$ python3 -q
>>> import numpy as np
>>> np.set_printoptions(precision=1, suppress=True, linewidth=100)
>>> data = np.load("a.npy")
>>> data.round(1) + 0
array([[  5.5,  -4.1,   7.3, -16.3,  18. ,  12.7,  11.1],
       [  5.2,  -4.2,   6.8, -15.1,  16.5,  11.8,  10.3],
       [  5.1,  -4.2,   6.7, -14.8,  16.1,  11.5,  10.2],
       [  4.8,  -4.2,   6.4, -14. ,  15.2,  10.9,   9.7],
       [  3.4,  -4.2,   4.6,  -9.3,   9.6,   7.3,   7. ],
       [  3. ,  -4.1,   4.1,  -8.3,   8.3,   6.4,   6.4],
       [  2.8,  -4.1,   3.9,  -7.6,   7.5,   5.9,   6. ],
       [  2.7,  -4. ,   3.8,  -7.3,   7.1,   5.6,   5.8],
       [  2.3,  -3.9,   3.4,  -6.4,   6. ,   4.9,   5.3],
       [  1. ,  -3. ,   2. ,  -3. ,   2. ,   2. ,   3. ],
       [  0.7,  -2.7,   1.7,  -2.3,   1.2,   1.4,   2.5],
       [  0. ,  -1.4,   0.9,  -0.7,  -0.3,   0.1,   1.1],
       [ -0.1,  -0.9,   0.6,  -0.4,  -0.4,  -0.1,   0.7],
       [  0.4,   0.4,  -0.6,   0.3,   0.6,   0.4,  -0.5],
       [  1.3,   0.3,  -1.7,   1. ,   1.5,   1.1,  -1.4],
       [  1.7,   0. ,  -2.3,   1.5,   1.7,   1.4,  -1.8],
       [  1.8,   0. ,  -2.4,   1.6,   1.8,   1.4,  -1.9],
       [  2.5,  -0.5,  -3.3,   2.3,   2. ,   1.8,  -2.5],
       [  3.9,  -2. ,  -5.3,   4.4,   1.9,   2.3,  -3.9],
       [  4.4,  -2.7,  -6.1,   5.3,   1.7,   2.4,  -4.5],
       [  4.5,  -2.8,  -6.2,   5.4,   1.7,   2.5,  -4.6],
       [  5.1,  -3.5,  -7.1,   6.4,   1.4,   2.5,  -5.3],
       [  5.5,  -4.1,  -7.7,   7.2,   1.1,   2.6,  -5.7],
       [  9.2, -10.4, -14.4,  15.8,  -2.8,   2.2, -10.8]])
>>> # rank 3
>>> out = data / np.sqrt((data ** 2).mean(axis=1, keepdims=True))
>>> print(np.linalg.norm(out, axis=1))
[2.6 2.6 2.6 2.6 2.6 2.6 2.6 2.6 2.6 2.6 2.6 2.6 2.6 2.6 2.6 2.6 2.6 2.6 2.6 2.6 2.6 2.6 2.6 2.6]
>>> np.linalg.matrix_rank(data - data.mean(axis=1, keepdims=True))
np.int64(3)
>>> arr = np.load("sample16.npy")
>>> arr
array([[-6,  0, -6,  0],
       [-2,  6, -2,  6],
       [ 3,  0,  3,  0],
       [ 1, -3,  1, -3]])
>>> G = arr.T @ arr
>>> print(np.round(np.linalg.svd(arr, compute_uv=False) ** 2, 1) + 0)
[125.4  64.6   0.    0. ]
>>> np.linalg.matrix_rank(G)
np.int64(2)
>>> np.round(np.linalg.eigvalsh(G)[::-1], 1) + 0
array([125.4,  64.6,   0. ,   0. ])
>>> print(np.trace(G), (arr ** 2).sum())
190 190
>>> P = np.triu(np.array([[5, -5, -3, 3], [5, 1, -5, 0], [-1, -3, 2, -4], [-2, -1, 1, 5]]), 1) + np.eye(4)
>>> out = P @ arr @ np.linalg.inv(P)
>>> P @ arr - arr @ P
array([[  4., -69., -14., -45.],
       [-15., -10.,   9.,  -2.],
       [ -4.,  27.,   5.,  15.],
       [  0.,   5., -12.,   1.]])
>>> np.linalg.matrix_rank(out)
np.int64(2)
>>> out
array([[   -2.,   -49.,  -253., -1045.],
       [  -17.,   -79.,  -463., -1795.],
       [   -1.,     7.,    31.,   139.],
       [    1.,     2.,    14.,    50.]])
>>> np.round(np.poly(out), 1) + 0
array([ 1.,  0., -9.,  0.,  0.])
>>> print(round(float(np.linalg.det(out)), 1))
0.0
>>> u, r1 = arr[0], arr[1]
>>> print(u @ u)
72
>>> p = (u @ r1) / (u @ u) * u
>>> round(float(np.linalg.norm(u + r1) ** 2 + np.linalg.norm(u - r1) ** 2), 1)
304.0
>>> np.linalg.matrix_rank(np.outer(u, r1))
np.int64(1)
>>> (r1 - p) @ u
np.float64(0.0)
>>> np.unique(arr.round(6), axis=0).shape
(4, 4)
>>> np.round(arr @ np.linalg.pinv(arr) @ arr, 1) + 0
array([[-6.,  0., -6.,  0.],
       [-2.,  6., -2.,  6.],
       [ 3.,  0.,  3.,  0.],
       [ 1., -3.,  1., -3.]])
>>> np.abs(np.diag(np.linalg.qr(arr)[1])) > 1e-9
array([ True,  True, False, False])
>>> np.allclose(arr[:-1].T @ np.linalg.lstsq(arr[:-1].T, arr[-1])[0], arr[-1])
True
>>> left, sv, Vt = np.linalg.svd(arr)
>>> np.argmax(sv[:-1] / (sv[1:] + 1e-6)) + 1
np.int64(2)
>>> out = left[:, :2] @ np.diag(sv[:2]) @ Vt[:2]
>>> print(np.round(np.abs(arr - out).max(), 1))
0.0
>>> round(float(np.linalg.norm(arr - out, 2)), 1), round(float(sv[2]), 1)
(0.0, 0.0)
>>> F = np.load("x.npy")
>>> F
array([[ 3., -1.,  0.,  0.,  0.,  0.,  0.,  0.],
       [ 1.,  0.,  0.,  0.,  0.,  0.,  0.,  0.],
       [ 0.,  0.,  3.,  1.,  3.,  1., -3.,  1.],
       [ 0.,  0.,  2., -2.,  0.,  3., -2.,  2.],
       [ 0.,  0.,  2., -1., -2., -1.,  0.,  2.],
       [ 0.,  0.,  0.,  1.,  1.,  1.,  0.,  0.],
       [ 0.,  0., -3.,  0.,  1.,  0., -3., -2.],
       [ 0.,  0., -3.,  3.,  0., -2.,  2.,  0.]])
>>> out = np.array([[3, -3], [3, 0], [-3, 3], [3, 2], [2, 1], [-2, 3], [3, 1], [-1, 3]])
>>> print(np.linalg.matrix_rank(np.vstack([F, out.T])))
8
>>> np.linalg.matrix_rank(F @ out)
np.int64(2)
>>> np.vstack([F, out.T]).shape
(10, 8)
>>> print(F @ out)
[[  6.  -9.]
 [  3.  -3.]
 [-12.  17.]
 [-26.  15.]
 [-13.   5.]
 [  3.   6.]
 [  4. -17.]
 [ 28.  -7.]]
>>> out @ F
Traceback (most recent call last):
  File "<python-input-44>", line 1, in <module>
    out @ F
    ~~~~^~~
ValueError: matmul: Input operand 1 has a mismatch in its core dimension 0, with gufunc signature (n?,k),(k,m?)->(n?,m?) (size 8 is different from 2)
>>> np.einsum("ij,ij->i", F, F)
array([10.,  1., 30., 25., 14.,  3., 23., 26.])
